$ ipython --no-banner

In [1]: import numpy as np

In [2]: import numpy.linalg as la

In [3]: np.set_printoptions(suppress=True, linewidth=140)

In [4]: J = np.loadtxt("block19.csv", delimiter=",")

In [5]: J
Out[5]: 
array([[ -3.,  -3.,  -3.,  -3.],
       [ -3.,  -6.,  -6.,  -6.],
       [ -3.,  -6.,  -9.,  -9.],
       [ -3.,  -6.,  -9., -12.]])

In [6]: evals, V = la.eigh(J)

In [7]: x = np.array([-5, -8, 5, 2])

In [8]: x @ J @ x
Out[8]: np.float64(-270.0)

In [9]: np.round(la.eigvalsh(J[1:, 1:]), 2)
Out[9]: array([-23.68,  -2.36,  -0.97])

In [10]: print(np.round(V * np.abs(evals) @ V.T, 2))
[[ 3.  3.  3.  3.]
 [ 3.  6.  6.  6.]
 [ 3.  6.  9.  9.]
 [ 3.  6.  9. 12.]]

In [11]: J.reshape(-1, 2)
Out[11]: 
array([[ -3.,  -3.],
       [ -3.,  -3.],
       [ -3.,  -6.],
       [ -6.,  -6.],
       [ -3.,  -6.],
       [ -9.,  -9.],
       [ -3.,  -6.],
       [ -9., -12.]])

In [12]: T = J.reshape(4, 2, -1)

In [13]: T.sum(axis=1)
Out[13]: 
array([[ -6.,  -6.],
       [ -9., -12.],
       [-12., -15.],
       [-12., -18.]])

In [14]: T.transpose(1, 0, 2)
Out[14]: 
array([[[ -3.,  -3.],
        [ -3.,  -6.],
        [ -3.,  -6.],
        [ -3.,  -6.]],

       [[ -3.,  -3.],
        [ -6.,  -6.],
        [ -9.,  -9.],
        [ -9., -12.]]])

In [15]: rng = np.random.default_rng(80)

In [16]: A2 = J + rng.integers(-2, 3, (4, 1)) @ rng.integers(-2, 3, (1, 4))

In [17]: A2
Out[17]: 
array([[ -1.,  -7.,  -3.,  -3.],
       [ -2.,  -8.,  -6.,  -6.],
       [ -5.,  -2.,  -9.,  -9.],
       [ -5.,  -2.,  -9., -12.]])

In [18]: print(A2 - J)
[[ 2. -4.  0.  0.]
 [ 1. -2.  0.  0.]
 [-2.  4.  0.  0.]
 [-2.  4.  0.  0.]]

In [19]: F = np.array([[-0.2, -0.8, -0.9],
    ...:     [0.2, 0.0, 0.0],
    ...:     [0.0, 0.9, 0.1],
    ...:     [1.8, -0.7, 0.0],
    ...:     [1.0, 2.1, -0.6],
    ...:     [1.2, 0.2, -0.7],
    ...:     [-1.1, 1.5, 0.8],
    ...:     [-0.8, 0.5, -0.9],
    ...:     [0.8, -0.5, -0.7],
    ...:     [-0.9, -0.8, 0.5],
    ...:     [1.9, -1.0, 0.5],
    ...:     [-0.3, -1.7, -0.4],
    ...:     [-0.4, -0.6, -0.2],
    ...:     [0.6, 0.5, 0.3],
    ...:     [1.0, 1.6, -0.2],
    ...:     [-2.7, -0.4, -2.9],
    ...:     [-2.1, -1.7, -0.1],
    ...:     [-0.4, -0.4, -0.3],
    ...:     [0.1, -0.2, 0.0],
    ...:     [0.3, -1.4, -0.5],
    ...:     [1.0, 0.5, -1.1],
    ...:     [-1.2, -0.6, 0.3],
    ...:     [3.6, -1.3, 1.1],
    ...:     [1.0, 0.7, 1.5]])

In [20]: F[10] *= 10

In [21]: F
Out[21]: 
array([[ -0.2,  -0.8,  -0.9],
       [  0.2,   0. ,   0. ],
       [  0. ,   0.9,   0.1],
       [  1.8,  -0.7,   0. ],
       [  1. ,   2.1,  -0.6],
       [  1.2,   0.2,  -0.7],
       [ -1.1,   1.5,   0.8],
       [ -0.8,   0.5,  -0.9],
       [  0.8,  -0.5,  -0.7],
       [ -0.9,  -0.8,   0.5],
       [ 19. , -10. ,   5. ],
       [ -0.3,  -1.7,  -0.4],
       [ -0.4,  -0.6,  -0.2],
       [  0.6,   0.5,   0.3],
       [  1. ,   1.6,  -0.2],
       [ -2.7,  -0.4,  -2.9],
       [ -2.1,  -1.7,  -0.1],
       [ -0.4,  -0.4,  -0.3],
       [  0.1,  -0.2,   0. ],
       [  0.3,  -1.4,  -0.5],
       [  1. ,   0.5,  -1.1],
       [ -1.2,  -0.6,   0.3],
       [  3.6,  -1.3,   1.1],
       [  1. ,   0.7,   1.5]])

In [22]: Xc = F - F.mean(axis=0)

In [23]: U, sig, Vh = la.svd(Xc, full_matrices=False)

In [24]: np.round(np.abs(Vh[-1]), 2)
Out[24]: array([0.3 , 0.07, 0.95])

In [25]: la.matrix_rank(Xc)
Out[25]: np.int64(3)

In [26]: np.abs(U[:, 0]).argmax()
Out[26]: np.int64(10)

In [27]: round((sig ** 2).sum() ** 2 / (sig ** 4).sum(), 2)
Out[27]: np.float64(1.18)

In [28]: sig.round(2)
Out[28]: array([22.3 ,  5.54,  3.58])

In [29]: print(np.searchsorted(np.cumsum(sig ** 2) / (sig ** 2).sum(), 0.9) + 1)
1

In [30]: np.round(Xc.mean(axis=0), 2) + 0
Out[30]: array([0., 0., 0.])

In [31]: (np.sign(U[:, 0]) == np.sign(U[0, 0])).astype(int)
Out[31]: array([1, 1, 1, 0, 1, 1, 1, 1, 1, 1, 0, 1, 1, 1, 1, 1, 1, 1, 1, 1, 1, 1, 0, 1])

In [32]: z = F[:, 0] > np.median(F[:, 0])

In [33]: u = F[z].mean(axis=0) - F[~z].mean(axis=0)

In [34]: np.argsort(-np.abs(u).round(6), kind="stable")
Out[34]: array([0, 2, 1])

In [35]: feats = np.load("dump.npy")

In [36]: feats
Out[36]: 
array([[ 1.36,  1.29, -0.44],
       [-0.49,  0.41,  0.26],
       [-3.26,  0.68, -0.69],
       [ 5.92,  3.  , -0.84],
       [-1.06, -2.29,  2.06],
       [-4.15,  0.28,  0.33],
       [-1.07, -1.47,  2.19],
       [ 8.1 ,  3.26,  1.17],
       [-3.07, -1.77, -0.59],
       [ 5.92,  1.38, -0.06],
       [-5.19, -2.5 ,  1.26],
       [ 1.84,  0.59,  0.38],
       [-6.19, -2.73,  0.69],
       [ 2.58,  2.13, -1.03],
       [ 2.63,  2.28,  0.06],
       [-3.89, -1.09, -0.21],
       [ 1.08, -0.2 ,  0.61],
       [-4.01, -1.32,  0.49],
       [ 7.07,  3.01,  0.74],
       [ 2.04,  1.05, -1.42],
       [ 1.27, -0.87, -1.17],
       [-2.7 , -0.1 , -1.65],
       [ 0.71,  2.24, -0.84],
       [ 0.4 , -0.89,  0.41],
       [-1.53, -0.42,  0.08],
       [-0.3 ,  1.54, -0.46]])

In [37]: Xc = feats - feats.mean(axis=0)

In [38]: V = la.svd(Xc)[2][:1]

In [39]: A2 = Xc - Xc @ V.T @ V

In [40]: print(np.round(np.cov(Xc @ V.T, rowvar=False), 2))
16.49

In [41]: G = np.cov(feats, rowvar=False)

In [42]: np.round(feats.std(axis=0), 2)
Out[42]: array([3.71, 1.74, 0.96])

In [43]: np.round(np.median(feats, axis=0), 2)
Out[43]: array([0.05, 0.34, 0.07])

In [44]: print(np.round(la.eigvalsh(G)[::-1], 2))
[16.49  1.42  0.48]

In [45]: G.round(2)
Out[45]: 
array([[14.3 ,  5.38, -0.27],
       [ 5.38,  3.13, -0.62],
       [-0.27, -0.62,  0.96]])

In [46]: np.round(np.polyfit(feats[:, 1], feats[:, 2], 1), 2)
Out[46]: array([-0.2 ,  0.11])

In [47]: x = np.ones(3)

In [48]: for _ in range(3):
    ...:     x = G @ x
    ...:     x /= la.norm(x)
    ...:     print(round(x @ G @ x, 2))
    ...: 
16.47
16.49
16.49

In [49]: print(x.round(2))
[ 0.93  0.37 -0.03]

In [50]: z = feats[:, 2] > np.median(feats[:, 2])

In [51]: u = feats[z].mean(axis=0) - feats[~z].mean(axis=0)

In [52]: print(((feats - feats.mean(axis=0)) @ u > 0).astype(int))
[0 1 1 0 1 1 1 0 1 0 1 0 1 0 0 1 1 1 0 0 0 1 0 1 1 0]

In [53]: u.round(2)
Out[53]: array([-1.11, -1.23,  1.54])

In [54]: z = rng.permutation(3)

In [55]: A2 = feats[:, z] * rng.choice([-1, 1], 3)

In [56]: A2
Out[56]: 
array([[-1.29, -1.36,  0.44],
       [-0.41,  0.49, -0.26],
       [-0.68,  3.26,  0.69],
       [-3.  , -5.92,  0.84],
       [ 2.29,  1.06, -2.06],
       [-0.28,  4.15, -0.33],
       [ 1.47,  1.07, -2.19],
       [-3.26, -8.1 , -1.17],
       [ 1.77,  3.07,  0.59],
       [-1.38, -5.92,  0.06],
       [ 2.5 ,  5.19, -1.26],
       [-0.59, -1.84, -0.38],
       [ 2.73,  6.19, -0.69],
       [-2.13, -2.58,  1.03],
       [-2.28, -2.63, -0.06],
       [ 1.09,  3.89,  0.21],
       [ 0.2 , -1.08, -0.61],
       [ 1.32,  4.01, -0.49],
       [-3.01, -7.07, -0.74],
       [-1.05, -2.04,  1.42],
       [ 0.87, -1.27,  1.17],
       [ 0.1 ,  2.7 ,  1.65],
       [-2.24, -0.71,  0.84],
       [ 0.89, -0.4 , -0.41],
       [ 0.42,  1.53, -0.08],
       [-1.54,  0.3 ,  0.46]])

In [57]: U, _, Vh = la.svd(feats.T @ A2)

In [58]: print(z)
[1 0 2]

In [59]: np.round(la.lstsq(feats, A2)[0], 2) + 0
Out[59]: 
array([[ 0., -1.,  0.],
       [-1.,  0.,  0.],
       [ 0.,  0., -1.]])

In [60]: np.round(U @ Vh, 2) + 0
Out[60]: 
array([[ 0., -1.,  0.],
       [-1.,  0.,  0.],
       [ 0.,  0., -1.]])

In [61]: A = np.load("a.npy")

In [62]: A
Out[62]: 
array([[1, 0, 0],
       [2, 0, 0],
       [3, 0, 1]])

In [63]: z = rng.permutation(3)

In [64]: z
Out[64]: array([0, 2, 1])

In [65]: A2 = A[z][:, z]

In [66]: A2
Out[66]: 
array([[1, 0, 0],
       [3, 1, 0],
       [2, 0, 0]])

In [67]: d = la.norm(F[:, None] - F[None], axis=-1)

In [68]: np.flatnonzero(d[0] < d.mean() / 2)
Out[68]: array([ 0,  1,  5,  7,  8,  9, 11, 12, 17, 18, 19, 20, 21])

In [69]: d.mean(axis=1).argmax()
Out[69]: np.int64(10)

In [70]: print(la.matrix_rank(d ** 2))
5

In [71]: d[0].round(6).argsort(kind="stable")[:4]
Out[71]: array([ 0, 17, 12, 19])

In [72]: K = np.load("run0.npy")

In [73]: K
Out[73]: 
array([[  0.36,  -0.53,   2.73],
       [ -0.44,  -0.23, -20.4 ],
       [ -0.47,  -1.04,   3.52],
       [  0.01,  -1.84,  -8.6 ],
       [ -0.01,  -1.56, -13.74],
       [ -0.22,  -1.29,  -3.87],
       [ -0.08,   2.5 ,  -8.7 ],
       [  0.33,   1.69,  10.16],
       [ -0.28,   1.94, -11.42],
       [  0.5 ,  -2.2 ,   0.2 ],
       [ -0.31,   7.01, -22.67],
       [  0.04,   4.17,   1.89],
       [ -0.29,   1.42,  -3.79],
       [ -0.04,  -0.71,   7.02],
       [  0.14,   1.29, -18.59],
       [ -0.1 ,  -0.13,   0.58],
       [ -0.43,   0.77,  -9.7 ],
       [ -0.23,   1.64,   9.5 ],
       [ -0.19,  -0.13,  -0.08],
       [ -0.01,   0.62,   5.45],
       [ -0.13,   2.05, -15.72],
       [ -0.18,   0.02,  -3.05],
       [  0.46,  -1.82, -15.92]])

In [74]: Q, V = la.qr(K[:, :2])[0], la.qr(K[:, 2:])[0]

In [75]: sig = la.svd(Q.T @ V, compute_uv=False)

In [76]: sig.round(2)
Out[76]: array([0.35])

In [77]: round(la.norm(Q @ Q.T - V @ V.T, 2), 2)
Out[77]: np.float64(1.0)

In [78]: Xc = K - K.mean(axis=0)

In [79]: U, sig, Vh = la.svd(Xc, full_matrices=False)

In [80]: np.searchsorted(np.cumsum(sig ** 2) / (sig ** 2).sum(), 0.9) + 1
Out[80]: np.int64(1)

In [81]: np.round(Xc.mean(axis=0), 2) + 0
Out[81]: array([0., 0., 0.])

In [82]: print(np.round((sig ** 2).sum() ** 2 / (sig ** 4).sum(), 2))
1.09

In [83]: (np.sign(U[:, 0]) == np.sign(U[0, 0])).astype(int)
Out[83]: array([1, 0, 1, 0, 0, 1, 0, 1, 0, 1, 0, 1, 1, 1, 0, 1, 0, 1, 1, 1, 0, 1, 0])

In [84]: np.round(np.abs(Vh[-1]), 2) + 0
Out[84]: array([1.  , 0.03, 0.  ])

In [85]: la.matrix_rank(Xc)
Out[85]: np.int64(3)

In [86]: np.abs(Vh[0]).argmax()
Out[86]: np.int64(2)

In [87]: x = np.array([2, 1, 1])

In [88]: h1 = np.maximum(K @ x, 0)

In [89]: np.flatnonzero(h1 > 1e-9)
Out[89]: array([ 0,  2,  7, 11, 13, 15, 17, 19])

In [90]: np.round(np.tanh(K @ x), 2)
Out[90]: 
array([ 0.99, -1.  ,  0.91, -1.  , -1.  , -1.  , -1.  ,  1.  , -1.  , -0.76, -1.  ,  1.  , -0.99,  1.  , -1.  ,  0.24, -1.  ,  1.  , -0.53,
        1.  , -1.  , -1.  , -1.  ])

In [91]: h1.round(2)
Out[91]: 
array([ 2.92,  0.  ,  1.54,  0.  ,  0.  ,  0.  ,  0.  , 12.51,  0.  ,  0.  ,  0.  ,  6.14,  0.  ,  6.23,  0.  ,  0.25,  0.  , 10.68,  0.  ,
        6.05,  0.  ,  0.  ,  0.  ])

In [92]: M = np.load("test3.npy")

In [93]: M.round(2)
Out[93]: 
array([[ 0.81,  0.59,  0.  ],
       [-0.59,  0.81,  0.  ],
       [ 0.  ,  0.  ,  1.  ]])

In [94]: np.round(la.norm(M, axis=0), 2)
Out[94]: array([1., 1., 1.])

In [95]: np.round(la.norm(M, 1), 2), round(float(la.norm(M, np.inf)), 2)
Out[95]: (np.float64(1.4), 1.4)

In [96]: np.round(la.norm(M, axis=1), 2)
Out[96]: array([1., 1., 1.])

In [97]: W0 = np.load("m.npy")

In [98]: W0.round(2)
Out[98]: 
array([[ 0.18,  0.13, -0.34, -0.11],
       [ 0.13,  0.81, -0.12,  0.35],
       [-0.34, -0.12,  0.67,  0.3 ],
       [-0.11,  0.35,  0.3 ,  0.34]])

In [99]: proj = K @ la.solve(K.T @ K, K.T)

In [100]: la.matrix_rank(np.eye(23) - proj)
Out[100]: np.int64(20)

In [101]: np.allclose(proj @ proj, proj)
Out[101]: True

In [102]: np.round(la.eigvalsh(proj), 2) + 0
Out[102]: array([0., 0., 0., 0., 0., 0., 0., 0., 0., 0., 0., 0., 0., 0., 0., 0., 0., 0., 0., 0., 1., 1., 1.])

In [103]: np.round(np.trace(proj), 2)
Out[103]: np.float64(3.0)

In [104]: mat = np.loadtxt("case18.csv", delimiter=",")

In [105]: mat.round(2)
Out[105]: 
array([[ 0.08,  0.92, -0.39],
       [ 0.92,  0.08,  0.39],
       [-0.39,  0.39,  0.83]])

In [106]: A2 = la.invert(mat)
Traceback (most recent call last):
  Cell In[106], line 1
    A2 = la.invert(mat)
AttributeError: module 'numpy.linalg' has no attribute 'invert'


In [107]: A2 = la.inv(mat)

In [108]: round(la.slogdet(mat)[0], 2)
Out[108]: np.float64(-1.0)

In [109]: print(np.round(la.det(mat) * A2, 2))
[[-0.08 -0.92  0.39]
 [-0.92 -0.08 -0.39]
 [ 0.39 -0.39 -0.83]]

In [110]: A2.round(2)
Out[110]: 
array([[ 0.08,  0.92, -0.39],
       [ 0.92,  0.08,  0.39],
       [-0.39,  0.39,  0.83]])

In [111]: np.round(la.cond(mat), 2)
Out[111]: np.float64(1.0)

In [112]: np.round(mat @ mat.T, 2) + 0
Out[112]: 
array([[1., 0., 0.],
       [0., 1., 0.],
       [0., 0., 1.]])

In [113]: round(mat[:, 1] @ mat[:, 0], 2)
Out[113]: np.float64(0.0)

In [114]: np.round(la.pinv(mat), 2)
Out[114]: 
array([[ 0.08,  0.92, -0.39],
       [ 0.92,  0.08,  0.39],
       [-0.39,  0.39,  0.83]])

In [115]: np.round(mat.T @ mat, 2) + 0
Out[115]: 
array([[1., 0., 0.],
       [0., 1., 0.],
       [0., 0., 1.]])

In [116]: print(np.round(la.svd(mat, compute_uv=False), 2))
[1. 1. 1.]

In [117]: np.round(np.sort(np.abs(la.eigvals(mat))), 2)
Out[117]: array([1., 1., 1.])

In [118]: np.round(mat @ mat, 2) + 0
Out[118]: 
array([[1., 0., 0.],
       [0., 1., 0.],
       [0., 0., 1.]])

In [119]: np.trace(mat)
Out[119]: np.float64(1.0)

In [120]: (mat - mat.T) / 2
Out[120]: 
array([[0., 0., 0.],
       [0., 0., 0.],
       [0., 0., 0.]])

In [121]: la.determinant(mat)
Traceback (most recent call last):
  Cell In[121], line 1
    la.determinant(mat)
AttributeError: module 'numpy.linalg' has no attribute 'determinant'


In [122]: round(la.det(mat), 2)
Out[122]: np.float64(-1.0)
